$ python -q
>>> import numpy as np
>>> np.set_printoptions(precision=3, suppress=True, linewidth=140)
>>> arr = np.loadtxt("layer18.csv", delimiter=",")
>>> arr
array([[ 1.566,  2.174,  0.318, -0.428,  0.006],
       [-2.765,  0.509, -3.035,  0.549,  1.381],
       [-0.333,  0.293, -0.305,  2.315,  1.932],
       [-1.844, -1.562,  0.586, -1.297,  1.472]])
>>> np.linalg.norm(arr, axis=1)
array([2.732, 4.396, 3.063, 3.167])
>>> np.round(np.linalg.norm(arr[1] - arr[3]), 3)
np.float64(4.655)
>>> round(float(np.linalg.norm(arr, 1)), 3), round(float(np.linalg.norm(arr, np.inf)), 3)
(6.508, 8.239)
>>> vec = np.array([2, 4, 0, 5, 5])
>>> h = np.maximum(arr @ vec, 0)
>>> arr.T @ h
array([ -9.043,  30.63 , -22.224,  49.551,  50.563])
>>> np.flatnonzero(h > 1e-9)
array([0, 1, 2])
>>> U, sigma = np.linalg.svd(arr)
Traceback (most recent call last):
  File "<python-input-11>", line 1, in <module>
    U, sigma = np.linalg.svd(arr)
    ^^^^^^^^
ValueError: too many values to unpack (expected 2)
>>> U, sigma, VT = np.linalg.svd(arr, full_matrices=False)
>>> np.round(U.T @ U, 3) + 0
array([[1., 0., 0., 0.],
       [0., 1., 0., 0.],
       [0., 0., 1., 0.],
       [0., 0., 0., 1.]])
>>> np.abs(U[:, 0]).round(6).argmax()
np.int64(1)
>>> np.cumsum(sigma ** 2) / np.sum(sigma ** 2)
array([0.541, 0.806, 0.936, 1.   ])
>>> U.shape, sigma.shape, VT.shape
((4, 4), (4,), (4, 5))
>>> sigma
array([5.   , 3.501, 2.45 , 1.715])
>>> print(np.round(np.sqrt((sigma ** 2).sum()), 3), round(np.linalg.norm(arr), 3))
6.797 6.797
>>> np.round(VT @ VT.T, 3) + 0
array([[1., 0., 0., 0.],
       [0., 1., 0., 0.],
       [0., 0., 1., 0.],
       [0., 0., 0., 1.]])
>>> (sigma > 1e-8).sum()
np.int64(4)
>>> K = np.loadtxt("arr.csv", delimiter=",")
>>> K
array([[4., 1., 0., 0., 0., 0., 0., 0., 0., 0., 0.],
       [0., 4., 1., 0., 0., 0., 0., 0., 0., 0., 0.],
       [0., 0., 4., 1., 0., 0., 0., 0., 0., 0., 0.],
       [0., 0., 0., 4., 1., 0., 0., 0., 0., 0., 0.],
       [0., 0., 0., 0., 4., 1., 0., 0., 0., 0., 0.],
       [0., 0., 0., 0., 0., 4., 1., 0., 0., 0., 0.],
       [0., 0., 0., 0., 0., 0., 4., 1., 0., 0., 0.],
       [0., 0., 0., 0., 0., 0., 0., 4., 1., 0., 0.],
       [0., 0., 0., 0., 0., 0., 0., 0., 4., 1., 0.],
       [0., 0., 0., 0., 0., 0., 0., 0., 0., 4., 1.],
       [0., 0., 0., 0., 0., 0., 0., 0., 0., 0., 4.]])
>>> K @ K
array([[16.,  8.,  1.,  0.,  0.,  0.,  0.,  0.,  0.,  0.,  0.],
       [ 0., 16.,  8.,  1.,  0.,  0.,  0.,  0.,  0.,  0.,  0.],
       [ 0.,  0., 16.,  8.,  1.,  0.,  0.,  0.,  0.,  0.,  0.],
       [ 0.,  0.,  0., 16.,  8.,  1.,  0.,  0.,  0.,  0.,  0.],
       [ 0.,  0.,  0.,  0., 16.,  8.,  1.,  0.,  0.,  0.,  0.],
       [ 0.,  0.,  0.,  0.,  0., 16.,  8.,  1.,  0.,  0.,  0.],
       [ 0.,  0.,  0.,  0.,  0.,  0., 16.,  8.,  1.,  0.,  0.],
       [ 0.,  0.,  0.,  0.,  0.,  0.,  0., 16.,  8.,  1.,  0.],
       [ 0.,  0.,  0.,  0.,  0.,  0.,  0.,  0., 16.,  8.,  1.],
       [ 0.,  0.,  0.,  0.,  0.,  0.,  0.,  0.,  0., 16.,  8.],
       [ 0.,  0.,  0.,  0.,  0.,  0.,  0.,  0.,  0.,  0., 16.]])
>>> M = np.loadtxt("block3.csv", delimiter=",")
>>> M
array([[ 0.,  0.,  2., -1.],
       [ 0.,  0.,  0.,  0.],
       [ 2.,  0.,  0.,  0.],
       [-1.,  0.,  0.,  0.]])
>>> ev, evecs = np.linalg.eigh(M)
>>> vec = np.array([0, 2, 1, 2])
>>> print(evecs * np.maximum(ev, 0) @ evecs.T)
[[ 1.118  0.     1.    -0.5  ]
 [ 0.     0.     0.     0.   ]
 [ 1.     0.     0.894 -0.447]
 [-0.5    0.    -0.447  0.224]]
>>> vec @ M @ vec
np.float64(0.0)
>>> print(np.linalg.eigvalsh(M[1:, 1:]))
[0. 0. 0.]
>>> vec @ M @ vec / (vec @ vec), round(float(ev[0]), 3), np.round(ev[-1], 3)
(np.float64(0.0), -2.236, np.float64(2.236))
>>> print(np.abs(M).sum(axis=1).max(), np.round(np.abs(ev).max(), 3))
3.0 2.236
>>> print((np.sign(evecs[:, -1].round(6)) == np.sign(evecs[0, -1].round(6))).astype(int))
[1 0 1 0]
>>> F = np.load("sample14.npy")
>>> F
array([[-1.,  0., -2.,  0.,  0.,  0.],
       [ 0.,  2.,  2., -1.,  0.,  0.],
       [-2.,  1.,  2.,  0.,  0.,  0.],
       [ 2.,  1.,  2., -1.,  0.,  0.],
       [ 0.,  0.,  0.,  0., -1., -2.],
       [ 0.,  0.,  0.,  0., -8., -4.]])
>>> np.linalg.cond(F) > 100
np.False_
>>> [round(float(x), 3) for x in np.linalg.svd(F, compute_uv=False)[:3]]
[9.125, 4.696, 3.001]
>>> round(np.linalg.norm(F, 2) / np.linalg.norm(F), 3)
np.float64(0.84)
>>> U, sigma, VT = np.linalg.svd(M)
>>> sigma.round(3) + 0
array([2.236, 2.236, 0.   , 0.   ])
>>> A2 = U[:, :2] @ np.diag(sigma[:2]) @ VT[:2]
>>> round(np.linalg.norm(M - A2) / np.linalg.norm(M), 3)
np.float64(0.0)
>>> np.round(np.linalg.norm(M - A2, 2), 3), np.round(sigma[2], 3)
(np.float64(0.0), np.float64(0.0))
>>> A2.round(3) + 0
array([[ 0.,  0.,  2., -1.],
       [ 0.,  0.,  0.,  0.],
       [ 2.,  0.,  0.,  0.],
       [-1.,  0.,  0.,  0.]])
>>> np.linalg.matrix_rank(A2)
np.int64(2)
>>> feats = np.loadtxt("dump.csv", delimiter=",")
>>> feats
array([[0.286, 0.071, 0.214, 0.214, 0.   , 0.   , 0.214],
       [0.133, 0.067, 0.2  , 0.133, 0.2  , 0.2  , 0.067],
       [0.133, 0.067, 0.267, 0.2  , 0.067, 0.133, 0.133],
       [0.133, 0.2  , 0.067, 0.267, 0.133, 0.   , 0.2  ],
       [0.231, 0.   , 0.154, 0.   , 0.154, 0.231, 0.231],
       [0.   , 0.111, 0.   , 0.333, 0.   , 0.222, 0.333],
       [0.091, 0.091, 0.273, 0.273, 0.   , 0.182, 0.091]])
>>> # rows sum to 1
>>> gram = feats.T @ feats
>>> np.linalg.matrix_rank(gram)
np.int64(7)
>>> np.linalg.eigvalsh(gram)[::-1]
array([1.096, 0.152, 0.088, 0.072, 0.041, 0.002, 0.001])
>>> np.diag(gram)
array([0.196, 0.075, 0.26 , 0.36 , 0.086, 0.193, 0.281])
>>> np.allclose(gram, gram.T)
True
>>> print(round(float(np.trace(gram)), 3), round(float((feats ** 2).sum()), 3))
1.451 1.451
>>> O, r_ = np.linalg.qr(feats)
>>> print(round(abs(r_[0, 0]), 3), np.round(np.linalg.norm(feats[:, 0]), 3))
0.443 0.443
>>> np.abs(np.diag(r_))
array([0.443, 0.218, 0.259, 0.178, 0.169, 0.126, 0.077])
>>> np.allclose(r_.T @ r_, feats.T @ feats)
True
>>> O.shape, r_.shape
((7, 7), (7, 7))
>>> W0 = np.load("data.npy")
>>> W0
array([[-3,  0,  3, -1,  1,  1,  1,  2,  3,  3,  2],
       [ 0, -3,  0,  3, -1,  1,  1,  1,  2,  3,  3],
       [ 3,  0, -3,  0,  3, -1,  1,  1,  1,  2,  3],
       [-1,  3,  0, -3,  0,  3, -1,  1,  1,  1,  2],
       [ 1, -1,  3,  0, -3,  0,  3, -1,  1,  1,  1],
       [ 1,  1, -1,  3,  0, -3,  0,  3, -1,  1,  1],
       [ 1,  1,  1, -1,  3,  0, -3,  0,  3, -1,  1],
       [ 2,  1,  1,  1, -1,  3,  0, -3,  0,  3, -1],
       [ 3,  2,  1,  1,  1, -1,  3,  0, -3,  0,  3],
       [ 3,  3,  2,  1,  1,  1, -1,  3,  0, -3,  0],
       [ 2,  3,  3,  2,  1,  1,  1, -1,  3,  0, -3]])
>>> # equal to its transpose
>>> rng = np.random.default_rng(74)
>>> A2 = arr + rng.integers(-2, 3, (4, 3)) @ rng.integers(-2, 3, (3, 5))
>>> A2
array([[ 6.566,  8.174, -3.682, -3.428,  0.006],
       [ 2.235,  6.509,  0.965,  1.549,  1.381],
       [-1.333, -3.707, -1.305,  1.315,  1.932],
       [-1.844, -1.562,  0.586, -1.297,  1.472]])
>>> print(np.abs(A2 - arr).sum(axis=1))
[18. 16.  7.  0.]
>>> A2 - arr
array([[ 5.,  6., -4., -3.,  0.],
       [ 5.,  6.,  4.,  1.,  0.],
       [-1., -4., -1., -1.,  0.],
       [ 0.,  0.,  0.,  0.,  0.]])
>>> vec = np.array([2, -2, -3, 0, 1, 0, 0, -3, -1, -2, 2])
>>> y = W0 @ vec
>>> c, lr = np.zeros(11), 1 / np.linalg.norm(W0, 2) ** 2
>>> for i in range(5):
...     c -= lr * W0.T @ (W0 @ c - y)
...     if i % 1 == 0: print(i, round(np.linalg.norm(W0 @ c - y), 3))
... 
0 16.699
1 11.713
2 8.743
3 6.859
4 5.581
>>> round(float(np.linalg.cond(W0)), 3)
8.094
>>> ev, evecs = np.linalg.eigh(W0)
>>> vec = np.array([5, 0, 4, 2, 2, 0, 0, 5, 3, 5, 5])
>>> (np.sign(evecs[:, -1].round(6)) == np.sign(evecs[0, -1].round(6))).astype(int)
array([1, 1, 1, 1, 1, 1, 1, 1, 1, 1, 1])
>>> round(float(vec @ W0 @ vec / (vec @ vec)), 3), round(float(ev[0]), 3), round(ev[-1], 3)
(5.917, -9.403, np.float64(9.006))
>>> np.linalg.eigvalsh(W0[1:, 1:])
array([-9.353, -8.787, -7.207, -6.024, -4.814, -2.81 , -2.22 , -0.01 ,  4.184,  7.041])
>>> def softmax(z):
...     e = np.exp(z - z.max(axis=-1, keepdims=True))
...     return e / e.sum(axis=-1, keepdims=True)
... 
>>> np.round(softmax(10 * W0[7]), 3) + 0
array([0. , 0. , 0. , 0. , 0. , 0.5, 0. , 0. , 0. , 0.5, 0. ])
>>> softmax(W0[7] + -3)
array([0.126, 0.046, 0.046, 0.046, 0.006, 0.343, 0.017, 0.001, 0.017, 0.343, 0.006])
>>> print(softmax(W0).sum(axis=1))
[1. 1. 1. 1. 1. 1. 1. 1. 1. 1. 1.]
>>> S = W0 @ W0.T / np.sqrt(11)
>>> softmax(S).round(6).argmax(axis=1)
array([ 0,  1,  2,  3,  4,  5,  6,  7,  8,  9, 10])
>>> np.round(softmax(S + np.triu(np.full(S.shape, -np.inf), 1)), 3) + 0
array([[1.   , 0.   , 0.   , 0.   , 0.   , 0.   , 0.   , 0.   , 0.   , 0.   , 0.   ],
       [0.001, 0.999, 0.   , 0.   , 0.   , 0.   , 0.   , 0.   , 0.   , 0.   , 0.   ],
       [0.   , 0.   , 1.   , 0.   , 0.   , 0.   , 0.   , 0.   , 0.   , 0.   , 0.   ],
       [0.008, 0.   , 0.   , 0.992, 0.   , 0.   , 0.   , 0.   , 0.   , 0.   , 0.   ],
       [0.002, 0.006, 0.   , 0.   , 0.992, 0.   , 0.   , 0.   , 0.   , 0.   , 0.   ],
       [0.   , 0.001, 0.006, 0.   , 0.   , 0.993, 0.   , 0.   , 0.   , 0.   , 0.   ],
       [0.001, 0.   , 0.001, 0.002, 0.   , 0.   , 0.997, 0.   , 0.   , 0.   , 0.   ],
       [0.   , 0.   , 0.   , 0.   , 0.001, 0.   , 0.   , 0.999, 0.   , 0.   , 0.   ],
       [0.   , 0.   , 0.001, 0.   , 0.   , 0.   , 0.   , 0.   , 0.999, 0.   , 0.   ],
       [0.   , 0.   , 0.   , 0.   , 0.   , 0.   , 0.   , 0.   , 0.   , 1.   , 0.   ],
       [0.   , 0.   , 0.   , 0.   , 0.   , 0.   , 0.   , 0.   , 0.   , 0.   , 0.999]])
>>> A2 = np.array([[1, 2, 0, 2, 2, 0], [0, 1, 2, 1, 2, 2], [2, 1, 0, 0, 1, 2]])
>>> m1 = A2.T @ A2
>>> m1
array([[5, 4, 0, 2, 4, 4],
       [4, 6, 2, 5, 7, 4],
       [0, 2, 4, 2, 4, 4],
       [2, 5, 2, 5, 6, 2],
       [4, 7, 4, 6, 9, 6],
       [4, 4, 4, 2, 6, 8]])
>>> rk = np.linalg.matrix_rank(m1)
>>> rk
np.int64(3)
>>> ns = np.linalg.svd(m1)[2][rk:].T
>>> print(ns.shape)
(6, 3)
>>> [int(np.linalg.matrix_rank(np.delete(m1, i, axis=0))) for i in range(6)]
[3, 3, 3, 3, 3, 3]
>>> [int(np.linalg.matrix_rank(m1[:i])) for i in range(1, len(m1) + 1)]
[1, 2, 3, 3, 3, 3]
>>> np.round(m1 @ ns, 3) + 0
array([[0., 0., 0.],
       [0., 0., 0.],
       [0., 0., 0.],
       [0., 0., 0.],
       [0., 0., 0.],
       [0., 0., 0.]])
>>> ev, evecs = np.linalg.eigh(m1)
>>> vec = np.array([-2, 0, -2, 1, 2, 0])
>>> np.abs(m1).sum(axis=1).max(), round(np.abs(ev).max(), 3)
(np.int64(36), np.float64(26.621))
>>> np.round(evecs * np.maximum(ev, 0) @ evecs.T, 3) + 0
array([[5., 4., 0., 2., 4., 4.],
       [4., 6., 2., 5., 7., 4.],
       [0., 2., 4., 2., 4., 4.],
       [2., 5., 2., 5., 6., 2.],
       [4., 7., 4., 6., 9., 6.],
       [4., 4., 4., 2., 6., 8.]])
>>> round(float(vec @ m1 @ vec / (vec @ vec)), 3), round(float(ev[0]), 3), round(float(ev[-1]), 3)
(1.615, -0.0, 26.621)
>>> print(np.round(evecs * np.abs(ev) @ evecs.T, 3) + 0)
[[5. 4. 0. 2. 4. 4.]
 [4. 6. 2. 5. 7. 4.]
 [0. 2. 4. 2. 4. 4.]
 [2. 5. 2. 5. 6. 2.]
 [4. 7. 4. 6. 9. 6.]
 [4. 4. 4. 2. 6. 8.]]
>>> np.round(np.linalg.eigvalsh(m1[1:, 1:]), 3) + 0
array([ 0.   ,  0.   ,  1.878,  5.658, 24.463])
>>> print((np.sign(evecs[:, -1].round(6)) == np.sign(evecs[0, -1].round(6))).astype(int))
[1 1 1 1 1 1]
>>> print(vec @ m1 @ vec)
21
>>> np.round(m1 @ np.linalg.pinv(m1) @ m1, 3) + 0
array([[5., 4., 0., 2., 4., 4.],
       [4., 6., 2., 5., 7., 4.],
       [0., 2., 4., 2., 4., 4.],
       [2., 5., 2., 5., 6., 2.],
       [4., 7., 4., 6., 9., 6.],
       [4., 4., 4., 2., 6., 8.]])
>>> round(np.trace(np.linalg.pinv(m1) @ m1), 3)
np.float64(3.0)
